$ python3 -q
>>> import numpy as np
>>> import numpy.linalg as la
>>> np.set_printoptions(precision=1, suppress=True, linewidth=140)
>>> tidy = lambda a: np.round(a, 1) + 0
>>> m1 = np.loadtxt("arr.csv", delimiter=",")
>>> m1
array([[ 0.2, -0.9,  0.4],
       [ 0.6,  0.3,  1.1],
       [-0.2, -3.2, -0.6],
       [ 0. ,  0.2, -0.3],
       [-0.4,  0.7, -0.7],
       [-0.8,  0.2, -2. ],
       [ 0.5, -0.7,  0.8],
       [ 1.5, -1.3,  3.1],
       [ 0.9,  1.7,  1.9],
       [ 2.2,  0.8,  4.7],
       [-0.4,  1.5, -0.6],
       [-0.2, -0.3, -0.6],
       [ 1.2, -0.2,  2.4],
       [-0.7, -0.1, -1.2],
       [ 0.2,  1.8,  1. ],
       [ 0.6,  0.1,  1.2],
       [ 0.1,  1. ,  0.5],
       [ 1.3, -0.6,  2.7],
       [-0.9,  0.7, -1.9],
       [-1.5,  1.3, -3.6],
       [ 0.3, -1.7,  0.5],
       [-0.5, -0.8, -0.6]])
>>> C2 = np.cov(m1, rowvar=False)
>>> tidy(la.eigvalsh(C2)[::-1])
array([4.3, 1.4, 0. ])
>>> np.argsort(-m1.std(axis=0).round(6), kind="stable")
array([2, 1, 0])
>>> np.argwhere(np.triu(np.abs(np.corrcoef(m1.T)) > 0.8, 1))
array([[0, 2]])
>>> tidy(np.corrcoef(m1[:, 1], m1[:, 2])[0, 1])
np.float64(-0.1)
>>> tidy(C2)
array([[ 0.8, -0.1,  1.6],
       [-0.1,  1.4, -0.2],
       [ 1.6, -0.2,  3.5]])
>>> tidy(np.polyfit(m1[:, 1], m1[:, 2], 1))
array([-0.1,  0.4])
>>> print(tidy(m1.std(axis=0)))
[0.9 1.2 1.8]
>>> left, sv, VT = la.svd(m1)
>>> tidy(sv)
array([9.7, 5.5, 0.5])
>>> np.argmax(sv[:-1] / (sv[1:] + 1e-6)) + 1
np.int64(2)
>>> M2 = left[:, :2] @ np.diag(sv[:2]) @ VT[:2]
>>> la.matrix_rank(m1, rtol=0.05)
np.int64(2)
>>> tidy(M2)
array([[ 0.2, -0.9,  0.4],
       [ 0.5,  0.3,  1.1],
       [-0.2, -3.2, -0.6],
       [-0.1,  0.2, -0.2],
       [-0.4,  0.7, -0.7],
       [-0.9,  0.2, -1.9],
       [ 0.4, -0.7,  0.8],
       [ 1.5, -1.3,  3.1],
       [ 0.8,  1.7,  1.9],
       [ 2.2,  0.8,  4.7],
       [-0.3,  1.5, -0.6],
       [-0.3, -0.3, -0.6],
       [ 1.1, -0.2,  2.4],
       [-0.6, -0.1, -1.3],
       [ 0.4,  1.8,  0.9],
       [ 0.6,  0.1,  1.2],
       [ 0.2,  1. ,  0.5],
       [ 1.3, -0.6,  2.7],
       [-0.9,  0.7, -1.9],
       [-1.7,  1.3, -3.5],
       [ 0.3, -1.7,  0.5],
       [-0.3, -0.8, -0.7]])
>>> la.matrix_rank(M2)
np.int64(2)
>>> tidy(la.norm(m1 - M2) / la.norm(m1))
np.float64(0.0)
>>> dist = la.norm(m1[:, None] - m1[None], axis=-1)
>>> tidy(la.norm(m1, axis=1))
array([1. , 1.3, 3.3, 0.4, 1.1, 2.2, 1.2, 3.7, 2.7, 5.3, 1.7, 0.7, 2.7, 1.4, 2.1, 1.3, 1.1, 3.1, 2.2, 4.1, 1.8, 1.1])
>>> dist.shape
(22, 22)
>>> tidy(dist[:5, :5])
array([[0. , 1.4, 2.5, 1.3, 2. ],
       [1.4, 0. , 4. , 1.5, 2.1],
       [2.5, 4. , 0. , 3.4, 3.9],
       [1.3, 1.5, 3.4, 0. , 0.8],
       [2. , 2.1, 3.9, 0.8, 0. ]])
>>> feats = np.load("a.npy")
>>> feats
array([[-4.5, -0.9,  2.8],
       [ 2.4, -2.1, -2. ],
       [ 1.4, -0.4, -2.9],
       [ 3.4,  0.6, -4.5],
       [-3.6,  3.5,  3.3],
       [-4.8,  2.2,  1.1],
       [ 1.8, -0.6, -3.9],
       [ 3.3, -0.5, -1.4],
       [-3.9,  4.2,  1.2],
       [-4.3,  3.4, -0.3],
       [-2.9, -2.3,  2.2],
       [ 1.7, -0.4, -3.5],
       [ 3.2, -0.4, -2.4]])
>>> cent = feats[[5, 10]].astype(float)
>>> for _ in range(7):
...     idx = la.norm(feats[:, None] - cent, axis=-1).argmin(axis=1)
...     cent = np.array([feats[idx == j].mean(axis=0) for j in range(2)])
... 
>>> print(idx)
[0 1 1 1 0 0 1 1 0 0 0 1 1]
>>> print(tidy(cent))
[[-4.   1.7  1.7]
 [ 2.5 -0.5 -2.9]]
>>> tidy(cent[1] - cent[0])
array([ 6.5, -2.2, -4.7])
>>> x0 = np.array([2, 2, -2])
>>> a = np.maximum(cent @ x0, 0)
>>> tidy(np.maximum(cent @ (3 * x0), 0))
array([ 0. , 29.1])
>>> np.flatnonzero(a > 1e-9)
array([1])
>>> tidy(cent.T @ a)
array([ 23.9,  -5.3, -28.6])
>>> tidy(np.maximum(cent @ x0, 0) - np.maximum(-cent @ x0, 0))
array([-8.1,  9.7])
>>> C2 = np.cov(feats, rowvar=False)
>>> tidy(np.polyfit(feats[:, 1], feats[:, 2], 1))
array([ 0.4, -1. ])
>>> tidy(la.eigvalsh(C2)[::-1])
array([19. ,  3.5,  1. ])
>>> tidy(np.corrcoef(feats[:, 1], feats[:, 2])[0, 1])
np.float64(0.3)
>>> tidy(feats.std(axis=0))
array([3.3, 2.1, 2.6])
>>> K = np.array([[-1, -3], [-8, -10]])
>>> # row 1 dominates
>>> M2 = la.inv(K)
>>> tidy(la.cond(K))
np.float64(12.3)
>>> tidy(M2)
array([[ 0.7, -0.2],
       [-0.6,  0.1]])
>>> tidy(la.det(K) * la.det(M2))
np.float64(1.0)
>>> M2 = np.array([[-2, -2], [-1, 0]])
>>> cent = np.kron(M2, K)
>>> cent
array([[ 2,  6,  2,  6],
       [16, 20, 16, 20],
       [ 1,  3,  0,  0],
       [ 8, 10,  0,  0]])
>>> print(tidy(la.norm(cent, 2)), tidy(la.norm(M2, 2) * la.norm(K, 2)))
38.4 38.4
>>> print(cent.shape)
(4, 4)
>>> left, sv, VT = la.svd(K)
>>> tidy(sv)
array([13.1,  1.1])
>>> M2 = left[:, :1] @ np.diag(sv[:1]) @ VT[:1]
>>> la.matrix_rank(K, rtol=0.05)
np.int64(2)
>>> tidy(la.norm(K - M2) / la.norm(K))
np.float64(0.1)
>>> tidy(la.norm(K - M2, 2)), tidy(sv[1])
(np.float64(1.1), np.float64(1.1))
>>> print(tidy(np.abs(K - M2).max()))
0.8
>>> np.allclose(K @ K.T, K.T @ K)
False
>>> la.matrix_power(K, 2)
array([[ 25,  33],
       [ 88, 124]])
>>> (K + K.T) / 2
array([[ -1. ,  -5.5],
       [ -5.5, -10. ]])
>>> np.trace(K)
np.int64(-11)
>>> np.argsort(-la.norm(K, axis=0).round(6), kind="stable")[:3]
array([1, 0])
>>> print(tidy(la.norm(K, 2) / la.norm(K)))
1.0
>>> round(np.log10(la.cond(K)))
1
>>> data = np.loadtxt("test8.csv", delimiter=",")
>>> data
array([[ 0.9, -0.7, -1.9],
       [-2.9, -8.2, -3.7],
       [ 1.5, -1. , -1.5],
       [-0.1, -0.2, -2.3],
       [ 0.8, -1.6, -1.7],
       [-0.2,  0.9, -4.6],
       [-1.8, -7.4, -5.1],
       [-0.2, -8.5, -5.7],
       [ 0.5, -6.5, -2.7],
       [ 0.7,  0. , -3. ],
       [-0.3, -8.2, -3.6],
       [-0.4, -6.7, -4.9],
       [-0.5, -7.6, -4.9],
       [-2.1, -8.3, -2.7],
       [-1.2, -8.4, -3.6],
       [ 1.4, -1.4, -2.4],
       [-0.1, -7.4, -4.9],
       [-0.9,  0.2,  0.7],
       [ 0. , -0.5, -1.2],
       [ 0.3, -1.6, -1.9],
       [-0.1, -8.1, -3.1],
       [-1.1, -0.3, -2.9],
       [ 2. ,  1.8, -3. ],
       [-1.4, -8.8, -6.8],
       [ 2.7, -0.5, -3.7],
       [ 1.4,  0.8, -3.5],
       [-1.7,  0.8, -1.9]])
>>> Ac = data - data.mean(axis=0)
>>> vecs = la.svd(Ac)[2][:1]
>>> M2 = Ac - Ac @ vecs.T @ vecs
>>> la.norm(M2, axis=1).round(6).argmax()
np.int64(17)
>>> tidy(M2.std(axis=0))
array([1.1, 0.3, 1.2])
>>> tidy(np.diag(vecs.T @ vecs))
array([0. , 0.9, 0.1])
>>> tidy(la.norm(M2) / la.norm(Ac))
np.float64(0.4)
>>> tidy(np.cov(Ac @ vecs.T, rowvar=False))
np.float64(17.1)
